$ python3 -q
>>> import numpy as np
>>> np.set_printoptions(precision=2, suppress=True, linewidth=120)
>>> mat = np.load("run5.npy")
>>> print(mat)
[[1.   0.2  0.04]
 [0.2  1.   0.2 ]
 [0.04 0.2  1.  ]]
>>> # symmetric
>>> w, evecs = np.linalg.eigh(mat)
>>> x0 = np.array([0, -3, 2])
>>> print(evecs * np.abs(w) @ evecs.T)
[[1.   0.2  0.04]
 [0.2  1.   0.2 ]
 [0.04 0.2  1.  ]]
>>> print(np.round(x0 @ mat @ x0, 2))
10.6
>>> x0 = np.ones(3)
>>> for _ in range(6):
...     x0 = mat @ x0
...     x0 /= np.linalg.norm(x0)
...     print(round(x0 @ mat @ x0, 2))
... 
1.3
1.3
1.3
1.3
1.3
1.3
>>> print(round(np.linalg.eigvalsh(mat)[-1], 2))
1.3
>>> print(x0)
[0.52 0.68 0.52]
>>> K = np.load("test9.npy")
>>> print(K)
[[106  30  87  58  23]
 [ 30  36  18  48   6]
 [ 87  18  73  40  19]
 [ 58  48  40  68  12]
 [ 23   6  19  12   5]]
>>> rank = np.linalg.matrix_rank(K)
>>> print(rank)
2
>>> ns = np.linalg.svd(K)[2][rank:].T
>>> print(ns.shape)
(5, 3)
>>> print([int(np.linalg.matrix_rank(K[:, :j + 1])) for j in range(5)])
[1, 2, 2, 2, 2]
>>> u, g = K[4], K[3]
>>> print(u @ u)
1095
>>> p = (u @ g) / (u @ u) * u
>>> print(np.linalg.matrix_rank(np.outer(u, g)))
1
>>> print(np.outer(u, g))
[[1334 1104  920 1564  276]
 [ 348  288  240  408   72]
 [1102  912  760 1292  228]
 [ 696  576  480  816  144]
 [ 290  240  200  340   60]]
>>> w, evecs = np.linalg.eigh(K)
>>> x0 = np.array([-3, 2, 3, 2, -3])
>>> print(evecs * np.maximum(w, 0) @ evecs.T)
[[106.  30.  87.  58.  23.]
 [ 30.  36.  18.  48.   6.]
 [ 87.  18.  73.  40.  19.]
 [ 58.  48.  40.  68.  12.]
 [ 23.   6.  19.  12.   5.]]
>>> print(round(x0 @ K @ x0 / (x0 @ x0), 2), np.round(w[0], 2), np.round(w[-1], 2))
11.03 -0.0 231.46
>>> print(evecs * np.abs(w) @ evecs.T)
[[106.  30.  87.  58.  23.]
 [ 30.  36.  18.  48.   6.]
 [ 87.  18.  73.  40.  19.]
 [ 58.  48.  40.  68.  12.]
 [ 23.   6.  19.  12.   5.]]
>>> print(np.abs(K).sum(axis=1).max(), round(float(np.abs(w).max()), 2))
304 231.46
